In [1]: import numpy as np

In [2]: import numpy.linalg as la

In [3]: np.set_printoptions(suppress=True, linewidth=160)

In [4]: mat = np.loadtxt("run15.csv", delimiter=",")

In [5]: print(mat)
[[-3.  0.  0.  0.  0.]
 [ 0.  1.  2.  4. -4.]
 [ 0.  2. -2.  2. -2.]
 [ 0.  4.  2.  1. -4.]
 [ 0. -4. -2. -4.  1.]]

In [6]: # equal to its transpose

In [7]: print(np.round(la.norm(mat, axis=0), 2))
[3.   6.08 4.   6.08 6.08]

In [8]: print(round(float(la.norm(mat, 2)), 2))
10.0

In [9]: print(round(float(la.norm(mat, 1)), 2), round(la.norm(mat, np.inf), 2))
11.0 11.0

In [10]: print(round(float(la.norm(mat) ** 2 / la.norm(mat, 2) ** 2), 2))
1.36

In [11]: print(np.round(la.norm(mat[1], 1), 2), round(float(la.norm(mat[1], np.inf)), 2))
11.0 4.0

In [12]: print(np.all(la.eigvalsh(mat) > 0))
False

In [13]: print([round(float(la.det(mat[:i, :i])), 2) + 0 for i in range(1, 6)])
[-3.0, -3.0, 18.0, -162.0, 810.0]

In [14]: print(np.einsum("ii->", mat))
-2.0

In [15]: print(np.round(la.det(2 * mat), 2), np.round(la.det(mat), 2))
25920.0 810.0

In [16]: print(np.round(np.poly(mat), 2))
[   1.    2.  -66. -432. -999. -810.]

In [17]: print(round(float(la.det(mat.T)), 2))
810.0

In [18]: print(round(float(la.det(mat[::-1])), 2))
810.0

In [19]: W = np.array([[-2, 3], [-1, 1], [-2, 1], [-2, 1], [4, -3]])

In [20]: b = np.array([-1, -1])

In [21]: act = np.maximum(mat @ W + b, 0)

In [22]: print(la.matrix_rank(act))
2

In [23]: print((act > 0).mean(axis=0))
[0.4 0.6]

In [24]: Z = np.array([[1, -1], [-3, -1]])

In [25]: print(act @ Z)
[[  5.  -5.]
 [-54. -18.]
 [-21.  -7.]
 [-54. -18.]
 [ 19. -19.]]

In [26]: print((act @ Z).round(6).argmax(axis=1))
[0 1 1 1 0]

In [27]: print(W @ Z)
[[-11  -1]
 [ -4   0]
 [ -5   1]
 [ -5   1]
 [ 13  -1]]
